% ipython --no-banner

In [1]: import numpy as np

In [2]: import numpy.linalg as la

In [3]: np.set_printoptions(suppress=True, linewidth=160)

In [4]: rnd = lambda a: np.round(a, 3) + 0

In [5]: F = np.load("m.npy")

In [6]: F
Out[6]: 
array([[6., 5., 5., 5.],
       [5., 6., 5., 5.],
       [5., 5., 6., 5.],
       [5., 5., 5., 6.]])

In [7]: O = F.astype(float).copy()

In [8]: for j in range(4):
   ...:     O[:, j] -= O[:, :j] @ (O[:, :j].T @ O[:, j])
   ...:     O[:, j] /= la.norm(O[:, j])
   ...: 

In [9]: rnd(O)
Out[9]: 
array([[ 0.569, -0.67 , -0.388, -0.275],
       [ 0.475,  0.741, -0.388, -0.275],
       [ 0.475,  0.032,  0.836, -0.275],
       [ 0.475,  0.032,  0.018,  0.879]])

In [10]: rnd(O.T @ O)
Out[10]: 
array([[1., 0., 0., 0.],
       [0., 1., 0., 0.],
       [0., 0., 1., 0.],
       [0., 0., 0., 1.]])

In [11]: t3 = np.stack([O, -3 * O, O[::-1]])

In [12]: t3.shape
Out[12]: (3, 4, 4)

In [13]: rnd(np.einsum("bij,cij->bc", t3, t3))
Out[13]: 
array([[  4., -12.,   0.],
       [-12.,  36.,   0.],
       [  0.,   0.,   4.]])

In [14]: la.matrix_rank(t3)
Out[14]: array([4, 4, 4])

In [15]: rnd(la.det(t3))
Out[15]: array([ 1., 81.,  1.])

In [16]: la.matrix_rank(t3.reshape(3, -1))
Out[16]: np.int64(2)

In [17]: rnd(t3.sum(axis=0))
Out[17]: 
array([[-0.664,  1.373,  0.795,  1.429],
       [-0.475, -1.449,  1.612,  0.275],
       [-0.475,  0.677, -2.059,  0.275],
       [-0.38 , -0.734, -0.425, -2.034]])

In [18]: feats = np.load("w.npy")

In [19]: feats
Out[19]: 
array([[23.339,  5.727, 18.636],
       [25.236,  5.851, 19.06 ],
       [23.02 ,  6.112, 20.778],
       [25.736,  4.733, 20.543],
       [24.173,  5.941, 20.118],
       [24.626,  5.494, 19.331],
       [24.292,  4.148, 22.179],
       [25.763,  4.194, 21.132],
       [24.405,  5.114, 20.457],
       [25.78 ,  3.779, 18.471],
       [24.56 ,  5.589, 20.16 ],
       [24.85 ,  6.231, 19.011],
       [27.177,  3.814, 18.18 ],
       [24.508,  3.042, 18.956],
       [25.501,  3.547, 18.697],
       [26.851,  3.776, 19.304]])

In [20]: U, sigma, Vt = la.svd(feats)

In [21]: np.argmax(sigma[:-1] / (sigma[1:] + 1e-6)) + 1
Out[21]: np.int64(1)

In [22]: Y = U[:, :1] @ np.diag(sigma[:1]) @ Vt[:1]

In [23]: rnd(la.norm(feats - Y, 2)), rnd(sigma[1])
Out[23]: (np.float64(5.591), np.float64(5.591))

In [24]: rnd(np.abs(feats - Y).max())
Out[24]: np.float64(1.95)

In [25]: la.matrix_rank(Y)
Out[25]: np.int64(1)

In [26]: P = feats @ la.solve(feats.T @ feats, feats.T)

In [27]: np.allclose(P @ P, P)
Out[27]: True

In [28]: rnd(np.trace(P))
Out[28]: np.float64(3.0)

In [29]: rnd(P @ feats[:, 0])
Out[29]: array([23.339, 25.236, 23.02 , 25.736, 24.173, 24.626, 24.292, 25.763, 24.405, 25.78 , 24.56 , 24.85 , 27.177, 24.508, 25.501, 26.851])

In [30]: rnd(la.eigvalsh(P))
Out[30]: array([0., 0., 0., 0., 0., 0., 0., 0., 0., 0., 0., 0., 0., 1., 1., 1.])
